$ ipython --no-banner

In [1]: import numpy as np

In [2]: np.set_printoptions(suppress=True, linewidth=200)

In [3]: arr = np.load("a.npy")

In [4]: arr
Out[4]: 
array([[-3.,  0.,  0.],
       [ 0.,  6., -9.],
       [ 0., -9.,  6.]])

In [5]: np.round(np.sort(np.linalg.eigvals(arr).real), 2)
Out[5]: array([-3., -3., 15.])

In [6]: arr @ arr
Out[6]: 
array([[   9.,    0.,    0.],
       [   0.,  117., -108.],
       [   0., -108.,  117.]])

In [7]: vals, evecs = np.linalg.eigh(arr)

In [8]: x0 = np.array([5, 9, 7])

In [9]: np.abs(arr).sum(axis=1).max(), np.abs(vals).max()
Out[9]: (np.float64(15.0), np.float64(15.0))

In [10]: x0 @ arr @ x0
Out[10]: np.float64(-429.0)

In [11]: np.round(np.linalg.eigvalsh(arr[1:, 1:]), 2)
Out[11]: array([-3., 15.])

In [12]: round(x0 @ arr @ x0 / (x0 @ x0), 2), vals[0], vals[-1]
Out[12]: (np.float64(-2.77), np.float64(-3.0), np.float64(15.0))

In [13]: np.round(np.linalg.det(arr), 2)
Out[13]: np.float64(135.0)

In [14]: np.trace(arr)
Out[14]: np.float64(9.0)

In [15]: np.allclose(arr, arr.T)
Out[15]: True

In [16]: (arr + arr.T) / 2
Out[16]: 
array([[-3.,  0.,  0.],
       [ 0.,  6., -9.],
       [ 0., -9.,  6.]])

In [17]: round(np.abs(np.linalg.eigvals(arr)).max(), 2)
Out[17]: np.float64(15.0)

In [18]: J = np.array([[0.6, 0.5], [0.4, 0.2], [0.4, 0.2]])

In [19]: P = J @ np.linalg.solve(J.T @ J, J.T)

In [20]: P.round(2) + 0
Out[20]: 
array([[1. , 0. , 0. ],
       [0. , 0.5, 0.5],
       [0. , 0.5, 0.5]])

In [21]: np.round(P @ J[:, 1], 2)
Out[21]: array([0.5, 0.2, 0.2])

In [22]: np.round(np.diag(P), 2)
Out[22]: array([1. , 0.5, 0.5])

In [23]: np.round(np.linalg.eigvalsh(P), 2) + 0
Out[23]: array([0., 1., 1.])

In [24]: np.round((np.eye(3) - P) @ J, 2) + 0
Out[24]: 
array([[0., 0.],
       [0., 0.],
       [0., 0.]])

In [25]: feats = np.load("layer13.npy")

In [26]: feats
Out[26]: 
array([[-0.01,  0.77, -0.64],
       [ 0.44,  0.49,  0.93],
       [-0.47,  0.67, -0.99],
       [ 0.44,  0.23,  0.95],
       [ 0.12,  0.45,  0.18],
       [-0.54, -0.98, -0.77],
       [-0.37,  0.37, -0.96],
       [ 0.1 , -0.46,  0.65],
       [ 0.45,  0.01,  0.97],
       [ 0.15,  0.42,  0.32],
       [ 0.6 , -0.46,  1.  ],
       [ 0.  ,  0.83, -0.69],
       [-0.35,  0.17, -0.94],
       [-0.53, -0.61, -0.97],
       [ 0.4 , -0.62,  0.98]])

In [27]: basis = feats[[0, 11]].astype(float)

In [28]: for _ in range(5):
    ...:     labels = np.linalg.norm(feats[:, None] - basis, axis=-1).argmin(axis=1)
    ...:     basis = np.array([feats[labels == j].mean(axis=0) for j in range(2)])
    ...: 

In [29]: labels
Out[29]: array([1, 0, 1, 0, 0, 1, 1, 0, 0, 0, 0, 1, 1, 1, 0])

In [30]: np.bincount(labels)
Out[30]: array([8, 7])

In [31]: np.round(basis[1] - basis[0], 2)
Out[31]: array([-0.66,  0.17, -1.6 ])

In [32]: gram = np.cov(feats, rowvar=False)

In [33]: np.argwhere(np.triu(np.abs(np.corrcoef(feats.T)) > 0.8, 1))
Out[33]: array([[0, 2]])

In [34]: gram.round(2)
Out[34]: 
array([[ 0.16,  0.01,  0.32],
       [ 0.01,  0.33, -0.1 ],
       [ 0.32, -0.1 ,  0.75]])

In [35]: np.round(np.corrcoef(feats.T), 2)
Out[35]: 
array([[ 1.  ,  0.05,  0.93],
       [ 0.05,  1.  , -0.2 ],
       [ 0.93, -0.2 ,  1.  ]])

In [36]: np.round(np.corrcoef(feats[:, 0], feats[:, 2])[0, 1], 2)
Out[36]: np.float64(0.93)

In [37]: rng = np.random.default_rng(155925)

In [38]: labels = rng.permutation(3)

In [39]: Y = feats[:, labels] * rng.choice([-1, 1], 3)

In [40]: Y
Out[40]: 
array([[-0.64,  0.01,  0.77],
       [ 0.93, -0.44,  0.49],
       [-0.99,  0.47,  0.67],
       [ 0.95, -0.44,  0.23],
       [ 0.18, -0.12,  0.45],
       [-0.77,  0.54, -0.98],
       [-0.96,  0.37,  0.37],
       [ 0.65, -0.1 , -0.46],
       [ 0.97, -0.45,  0.01],
       [ 0.32, -0.15,  0.42],
       [ 1.  , -0.6 , -0.46],
       [-0.69, -0.  ,  0.83],
       [-0.94,  0.35,  0.17],
       [-0.97,  0.53, -0.61],
       [ 0.98, -0.4 , -0.62]])

In [41]: U, _, Vh = np.linalg.svd(feats.T @ Y)

In [42]: np.round(U @ Vh, 2) + 0
Out[42]: 
array([[ 0., -1.,  0.],
       [ 0.,  0.,  1.],
       [ 1.,  0.,  0.]])

In [43]: labels
Out[43]: array([2, 0, 1])

In [44]: mat = np.load("mat.npy")

In [45]: mat
Out[45]: 
array([[2, 2, 2, 2],
       [2, 4, 4, 4],
       [2, 4, 6, 6],
       [2, 4, 6, 8]])

In [46]: Y = np.linalg.inv(mat)

In [47]: Y
Out[47]: 
array([[ 1. , -0.5,  0. ,  0. ],
       [-0.5,  1. , -0.5,  0. ],
       [ 0. , -0.5,  1. , -0.5],
       [ 0. ,  0. , -0.5,  0.5]])

In [48]: np.allclose(Y, mat.T)
Out[48]: False

In [49]: m1 = np.loadtxt("arr.csv", delimiter=",")

In [50]: m1
Out[50]: 
array([[0., 0., 0., 0.],
       [3., 3., 0., 0.],
       [2., 2., 1., 0.],
       [1., 1., 2., 1.]])

In [51]: round(np.linalg.eigvalsh(arr).min(), 2)
Out[51]: np.float64(-3.0)

In [52]: np.all(np.linalg.eigvalsh(arr) > 0)
Out[52]: np.False_
